$ python3 -q
>>> import numpy as np
>>> np.set_printoptions(precision=3, suppress=True, linewidth=200, sign=" ")
>>> rd = lambda a: np.round(a, 3) + 0
>>> K = np.load("w.npy")
>>> print(K)
[[-12   8  -8  -8   0  -2   2 -10   2  -2]
 [  0   0   0   0   0   0   0   0   0   0]
 [ 12  -8   8   8   0   2  -2  10  -2   2]]
>>> # rank 1
>>> print(K.shape)
(3, 10)
>>> print(rd(np.linalg.norm(K)))
30.067
>>> print(rd(np.linalg.svd(K, compute_uv=False)))
[ 30.067   0.      0.   ]
>>> rk = np.linalg.matrix_rank(K)
>>> print(rk)
1
>>> N = np.linalg.svd(K)[2][rk:].T
>>> print(np.linalg.matrix_rank(K.T @ K), np.linalg.matrix_rank(K @ K.T))
1 1
>>> print(N.shape)
(10, 9)
>>> print([round(float(x), 3) for x in np.linalg.svd(K, compute_uv=False)[:3]])
[30.067, 0.0, 0.0]
>>> print(np.argsort(-np.linalg.norm(K, axis=0).round(6), kind="stable")[:3])
[ 0  7  1]
>>> print(np.linalg.matrix_rank(K, rtol=0.1))
1
>>> M = np.load("mat.npy")
>>> print(M)
[[ 4.  3.  4.  1.  1.  3.  5.  2. -3.  2.]
 [ 0.  1.  4.  5.  1.  2.  3.  5. -3.  1.]
 [ 4.  1.  5.  2.  4.  1.  2.  2.  2. -3.]
 [ 5.  5.  4.  3.  4.  4.  4.  4. -2.  3.]
 [ 2.  5.  3.  3.  3.  4.  4.  0.  0.  2.]
 [ 4.  2.  4.  3.  3.  0.  4.  1.  1. -2.]
 [ 3.  0.  0.  5.  5.  0.  0.  0.  2.  2.]
 [ 3.  3.  1.  1.  2.  0.  2.  2.  3. -1.]
 [ 0.  0.  0.  0.  0.  0.  0.  0.  2.  2.]
 [ 0.  0.  0.  0.  0.  0.  0.  0.  7.  0.]]
>>> x0 = np.array([1, -5, -9, -8, -3, -3, 7, 2, 4, 1])
>>> target = M @ x0
>>> beta, lr = np.zeros(10), 1 / np.linalg.norm(M, 2) ** 2
>>> for i in range(8):
...     beta -= lr * M.T @ (M @ beta - target)
...     if i % 2 == 0: print(i, round(np.linalg.norm(M @ beta - target), 3))
... 
0 45.886
2 39.797
4 35.429
6 32.094
>>> print(rd(beta))
[-1.364 -1.236 -2.923 -4.01  -3.025 -1.847 -1.737 -1.721  2.58  -0.445]
>>> out = M / np.linalg.norm(M, axis=1, keepdims=True)
>>> cov = out @ out.T
>>> print(np.argwhere(np.triu(np.abs(cov) > 0.95, 1)))
[]
>>> print((np.abs(cov) > 0.9).astype(int))
[[ 1  0  0  1  0  0  0  0  0  0]
 [ 0  1  0  0  0  0  0  0  0  0]
 [ 0  0  1  0  0  1  0  0  0  0]
 [ 1  0  0  1  0  0  0  0  0  0]
 [ 0  0  0  0  1  0  0  0  0  0]
 [ 0  0  1  0  0  1  0  0  0  0]
 [ 0  0  0  0  0  0  1  0  0  0]
 [ 0  0  0  0  0  0  0  1  0  0]
 [ 0  0  0  0  0  0  0  0  1  0]
 [ 0  0  0  0  0  0  0  0  0  1]]
>>> print(rd(np.degrees(np.arccos(np.clip(cov[5, 1], -1, 1)))))
54.747
>>> print((cov - 2 * np.eye(10)).round(6).argmax(axis=1))
[ 3  3  5  0  3  2  5  5  9  8]
